$ python3 -q
>>> import numpy as np
>>> from numpy import linalg as LA
>>> np.set_printoptions(precision=2, suppress=True, linewidth=200)
>>> rnd = lambda a: np.round(a, 2) + 0
>>> X = np.load("a.npy")
>>> X
array([[ 2.,  0.],
       [ 0., -3.]])
>>> vals, V = LA.eig(X)
>>> rnd(np.sort(LA.eigvals(X.T)))
array([-3.,  2.])
>>> vals
array([ 2., -3.])
>>> rnd(np.sort(LA.eigvals(X @ X)))
array([4., 9.])
>>> rnd(np.sort(LA.eigvals(LA.inv(X))))
array([-0.33,  0.5 ])
>>> rnd(LA.pinv(X))
array([[ 0.5 ,  0.  ],
       [ 0.  , -0.33]])
>>> X[:, 1] @ X[:, 0]
np.float64(0.0)
>>> rnd(LA.svd(X, compute_uv=False))
array([3., 2.])
>>> X @ X
array([[4., 0.],
       [0., 9.]])
>>> rnd(LA.matrix_power(X, 4))
array([[16.,  0.],
       [ 0., 81.]])
>>> (X + X.T) / 2
array([[ 2.,  0.],
       [ 0., -3.]])
>>> rnd(np.abs(LA.eigvals(X)).max())
np.float64(3.0)
>>> A = np.load("run19.npy")
>>> A
array([[  2,  -6,  -3,   9],
       [ 10, -15,  -4,  18],
       [ 15,  -7,   1,  26],
       [ 16,  -3,  10,  28],
       [ 10,  -5,   6,  30],
       [  3,  -5,   9,  30],
       [  3, -11,  18,  36],
       [  5,  -9,  21,  31],
       [ 11,  -1,  12,  38],
       [  2,   5,  11,  42],
       [  9,   3,  17,  49],
       [  7,   5,  12,  43],
       [ 10,   6,  21,  37],
       [ 19,  10,  18,  39],
       [ 21,   5,  12,  40],
       [ 19,  13,   3,  45],
       [ 13,  15,   6,  49],
       [ 14,   8,  15,  48],
       [ 10,  11,   9,  49],
       [ 14,  10,   6,  42],
       [  7,   8,  -1,  47],
       [  3,   1,   6,  46],
       [ -2,  10,   1,  47],
       [ -3,   3,   7,  54],
       [ -2,  12,  14,  48],
       [ -4,  17,  19,  45],
       [-12,  19,  23,  48]])
>>> cov = np.cov(A, rowvar=False)
>>> rnd(A.std(axis=0))
array([ 7.84,  8.77,  7.44, 10.4 ])
>>> np.median(A, axis=0)
array([ 9.,  5., 10., 42.])
>>> rnd(LA.eigvalsh(cov)[::-1])
array([181.52,  63.03,  46.1 ,  22.81])
>>> rnd(np.polyfit(A[:, 3], A[:, 2], 1))
array([0.24, 0.4 ])
>>> rnd(np.corrcoef(A.T))
array([[ 1.  , -0.14, -0.19, -0.18],
       [-0.14,  1.  ,  0.27,  0.75],
       [-0.19,  0.27,  1.  ,  0.34],
       [-0.18,  0.75,  0.34,  1.  ]])
